$ ipython --no-banner

In [1]: import numpy as np

In [2]: np.set_printoptions(suppress=True, linewidth=160)

In [3]: mat = np.loadtxt("block11.csv", delimiter=",")

In [4]: mat
Out[4]: 
array([[-1.9, -0.8,  2.1, -1.5,  1.7, -0.2, -2.5, -3.9],
       [-0.8, -1.3,  0.7, -0.1,  0.9, -0.1, -1.3,  0.5],
       [ 1. ,  0.9, -0.7,  0.4, -0.7,  0.2,  1.5,  0.5],
       [ 0. , -0.2,  0.1, -0.1,  0.3, -0.1, -0.2, -0.5],
       [ 0.3,  1.3,  0. , -0.2, -0.5,  0.2,  0.9, -1.6],
       [ 0.8,  1. , -1.3,  0.6, -1.2, -0.1,  1. ,  1.1],
       [ 1.1,  0.3, -0.9,  1.2, -1.7,  0.1,  1.2,  3.1],
       [-0.2, -0.9, -0.2,  0.4,  0.1,  0. , -0.5,  2.1],
       [ 2.7,  1.2, -3.1,  2.3, -3.4, -0.1,  3. ,  5.1],
       [-0.8, -0.5,  0.2, -0.2,  1.1, -0.2, -0.8,  0. ],
       [ 0.2, -0.2, -1.1,  0.1,  1.1, -0.2,  0.4,  0.3],
       [-0.2,  0.7,  1. , -0.3, -0.7,  0.3,  0. , -1.3],
       [-1.8, -1.1,  0.9, -1.6,  3.4, -0.3, -2.1, -4. ],
       [-1.5, -1.2,  0.8, -0.6,  2.1, -0.2, -1.8, -0.9],
       [ 1.3,  0.9, -1.5,  0.8, -1.8,  0. ,  1.5,  1.8],
       [-1.4, -1.1,  1.6, -1.3,  2. ,  0.1, -1.8, -2. ],
       [ 0.2,  0.1,  0.8, -0.3, -0.6,  0.2,  0.1, -0.7],
       [-0.2, -0.3,  0.4,  0.3, -0.5,  0. , -0.3,  1.3],
       [-1.6, -1.4,  1.3, -1. ,  2.5, -0.2, -2. , -2.2],
       [-1. , -1.3,  0.3, -0.4,  1.2, -0.3, -1.7,  0. ],
       [ 1.4,  1.7, -0.2,  0. , -1.6,  0.5,  2.1, -0.9],
       [ 0. , -0.4, -0.9,  0.3,  0. , -0.2, -0.3,  1.3],
       [ 1.1,  0.9, -0.2,  0.4, -1.5,  0.2,  1.4,  0.2],
       [-0.7, -1.1,  0.2, -0.4,  1.8, -0.2, -1. , -0.6],
       [ 0.3,  0.6, -0.7,  0.2,  0.2,  0. ,  0.7,  0.5],
       [ 1.1,  0.3, -0.7,  0.6, -0.7,  0.2,  1.5,  1.4],
       [-1.7, -1.2,  0.9, -0.7,  1.9, -0.3, -2.2, -1.5],
       [ 0.2,  0.8,  0.8, -0.3, -0.7,  0.4,  0.7, -0.9],
       [ 0.6,  0. , -1.1,  1.1, -1. , -0.1,  0.6,  3.4],
       [ 0.1, -0.4, -0.6,  0.5,  0.1, -0.1,  0.1,  1.7],
       [ 0.9,  0.6, -0.6,  0.3, -0.3,  0.2,  1.4,  0.4],
       [ 0. , -0.5, -0.1,  0.2,  0.4,  0. ,  0. ,  0.6],
       [-0.4,  0.5,  1.6, -0.7, -0.7,  0.3, -0.4, -2.2],
       [-0.4, -0.1,  0. , -0.4,  0.4, -0.2, -0.8, -1.6],
       [-2.2,  0.1,  3.2, -2.4,  2.7,  0.4, -1.9, -6.8],
       [ 2.2,  2.2, -1.3,  1.2, -3.2,  0.4,  3. ,  2.5]])

In [5]: x = np.array([3, 1, 2, 3, 3, 1, 1, 3])

In [6]: np.linalg.norm(mat @ x) <= np.linalg.norm(mat, 2) * np.linalg.norm(x) + 1e-9
Out[6]: np.True_

In [7]: np.sign((mat @ x).round(6))
Out[7]: 
array([-1.,  1.,  1., -1., -1.,  1.,  1.,  1.,  1., -1.,  1., -1., -1., -1.,  1., -1., -1.,  1., -1., -1.,  1.,  1.,  1., -1.,  1.,  1., -1., -1.,  1.,  1.,
        1.,  1., -1., -1., -1.,  1.])

In [8]: mat @ np.eye(8)[7]
Out[8]: 
array([-3.9,  0.5,  0.5, -0.5, -1.6,  1.1,  3.1,  2.1,  5.1,  0. ,  0.3, -1.3, -4. , -0.9,  1.8, -2. , -0.7,  1.3, -2.2,  0. , -0.9,  1.3,  0.2, -0.6,  0.5,
        1.4, -1.5, -0.9,  3.4,  1.7,  0.4,  0.6, -2.2, -1.6, -6.8,  2.5])

In [9]: out = np.array([[2, 1, 1], [1, 0, 3], [3, 3, 1]])

In [10]: K = out - out.T

In [11]: K
Out[11]: 
array([[ 0,  0, -2],
       [ 0,  0,  0],
       [ 2,  0,  0]])

In [12]: Uu, sigma, vt = np.linalg.svd(K)

In [13]: np.argmax(sigma[:-1] / (sigma[1:] + 1e-6)) + 1
Out[13]: np.int64(2)

In [14]: sigma
Out[14]: array([2., 2., 0.])

In [15]: out = Uu[:, :2] @ np.diag(sigma[:2]) @ vt[:2]

In [16]: np.linalg.matrix_rank(out)
Out[16]: np.int64(2)

In [17]: print(np.linalg.matrix_rank(K, rtol=0.05))
2

In [18]: print(np.round(np.linalg.norm(K - out, 2), 1), sigma[2])
0.0 0.0

In [19]: np.round(np.linalg.norm(K - out) / np.linalg.norm(K), 1)
Out[19]: np.float64(0.0)

In [20]: x = np.array([-5, 2, -5])

In [21]: np.round(np.linalg.det(K), 1)
Out[21]: np.float64(0.0)

In [22]: print(np.round(np.linalg.eigvals(K).real, 1))
[0. 0. 0.]

In [23]: print(x @ K @ x)
0

In [24]: np.round(np.linalg.svd(K, compute_uv=False), 1)
Out[24]: array([2., 2., 0.])

In [25]: Q = np.linalg.solve(np.eye(3) - K, np.eye(3) + K)

In [26]: round(float(np.linalg.det(Q)), 1)
Out[26]: 1.0

In [27]: np.allclose(K[:-1].T @ np.linalg.lstsq(K[:-1].T, K[-1])[0], K[-1])
Out[27]: False

In [28]: [round(float(x), 1) for x in np.linalg.svd(K, compute_uv=False)[:3]]
Out[28]: [2.0, 2.0, 0.0]

In [29]: out = np.array([[3, -1], [2, -5]])

In [30]: W2 = np.array([[-2, -3], [-2, -2]])

In [31]: arr = np.kron(out, W2)

In [32]: arr
Out[32]: 
array([[-6, -9,  2,  3],
       [-6, -6,  2,  2],
       [-4, -6, 10, 15],
       [-4, -4, 10, 10]])

In [33]: x = np.array([-2, -3, 1, -1])

In [34]: target = arr @ x

In [35]: print(target)
[38 30 21 20]

In [36]: np.round(np.linalg.solve(arr.T, arr[1]), 1)
Out[36]: array([-0.,  1.,  0.,  0.])

In [37]: np.round(np.linalg.solve(arr, target + arr[:, 1]), 1)
Out[37]: array([-2., -2.,  1., -1.])

In [38]: np.round(np.linalg.solve(arr, 5 * target), 1)
Out[38]: array([-10., -15.,   5.,  -5.])
